$ python -q
>>> import numpy as np
>>> np.set_printoptions(precision=2, suppress=True, linewidth=120, sign=" ")
>>> def tidy(a):
...     return np.round(a, 2) + 0
... 
>>> mat = np.load("m.npy")
>>> mat
array([[-1.,  1.,  0.,  0.,  0.],
       [ 0., -1.,  1.,  0.,  0.],
       [ 0.,  0., -1.,  1.,  0.],
       [ 0.,  0.,  0., -1.,  1.],
       [ 0.,  0.,  0.,  0., -1.]])
>>> M2 = mat / np.linalg.norm(mat, axis=1, keepdims=True)
>>> C2 = M2 @ M2.T
>>> (np.abs(C2) > 0.9).astype(int)
array([[ 1,  0,  0,  0,  0],
       [ 0,  1,  0,  0,  0],
       [ 0,  0,  1,  0,  0],
       [ 0,  0,  0,  1,  0],
       [ 0,  0,  0,  0,  1]])
>>> tidy(C2[3])
array([ 0.  ,  0.  , -0.5 ,  1.  , -0.71])
>>> tidy(np.linalg.norm(M2, axis=1))
array([ 1.,  1.,  1.,  1.,  1.])
>>> M2 = mat[0, 0] * mat[1:] - np.outer(mat[1:, 0], mat[0])
>>> M2
array([[ 0.,  1., -1., -0., -0.],
       [ 0., -0.,  1., -1., -0.],
       [ 0., -0., -0.,  1., -1.],
       [ 0., -0., -0., -0.,  1.]])
>>> print(np.flatnonzero(~M2.round(6).any(axis=1)))
[]
>>> print(np.linalg.matrix_rank(M2), np.linalg.matrix_rank(mat))
4 5
>>> x0 = np.array([-1, 7, 5, 5, 2])
>>> M2 @ np.eye(5)[4]
array([ 0.,  0., -1.,  1.])
>>> M2 @ (2 * x0)
array([ 4.,  0.,  6.,  4.])
>>> M2 @ np.ones(5)
array([ 0.,  0.,  0.,  1.])
>>> np.sign((M2 @ x0).round(6))
array([ 1.,  0.,  1.,  1.])
>>> np.einsum("ij,j->i", M2, x0)
array([ 2.,  0.,  3.,  2.])
>>> x0 @ M2
Traceback (most recent call last):
  File "<python-input-20>", line 1, in <module>
    x0 @ M2
    ~~~^~~~
ValueError: matmul: Input operand 1 has a mismatch in its core dimension 0, with gufunc signature (n?,k),(k,m?)->(n?,m?) (size 4 is different from 5)
>>> X = np.loadtxt("x.csv", delimiter=",")
>>> X
array([[ 1.,  1.,  1., -2.,  0., -2.,  1.,  0., -3.,  3.,  0.,  1.,  0.],
       [ 1.,  1.,  1., -2.,  0., -2.,  1.,  0., -3.,  3.,  0.,  1.,  0.],
       [ 1.,  1.,  1., -2.,  0., -2.,  1.,  0., -3.,  3.,  0.,  1.,  0.],
       [-2., -2., -2.,  4.,  0.,  4., -2.,  0.,  6., -6.,  0., -2.,  0.],
       [ 0.,  0.,  0.,  0.,  0.,  0.,  0.,  0.,  0.,  0.,  0.,  0.,  0.],
       [-2., -2., -2.,  4.,  0.,  4., -2.,  0.,  6., -6.,  0., -2.,  0.],
       [ 1.,  1.,  1., -2.,  0., -2.,  1.,  0., -3.,  3.,  0.,  1.,  0.],
       [ 0.,  0.,  0.,  0.,  0.,  0.,  0.,  0.,  0.,  0.,  0.,  0.,  0.],
       [-3., -3., -3.,  6.,  0.,  6., -3.,  0.,  9., -9.,  0., -3.,  0.],
       [ 3.,  3.,  3., -6.,  0., -6.,  3.,  0., -9.,  9.,  0.,  3.,  0.],
       [ 0.,  0.,  0.,  0.,  0.,  0.,  0.,  0.,  0.,  0.,  0.,  0.,  0.],
       [ 1.,  1.,  1., -2.,  0., -2.,  1.,  0., -3.,  3.,  0.,  1.,  0.],
       [ 0.,  0.,  0.,  0.,  0.,  0.,  0.,  0.,  0.,  0.,  0.,  0.,  0.]])
>>> [round(float(x), 2) for x in np.linalg.svd(X, compute_uv=False)[:3]]
[31.0, 0.0, 0.0]
>>> np.argsort(-np.linalg.norm(X, axis=0).round(6), kind="stable")[:3]
array([ 8,  9,  3])
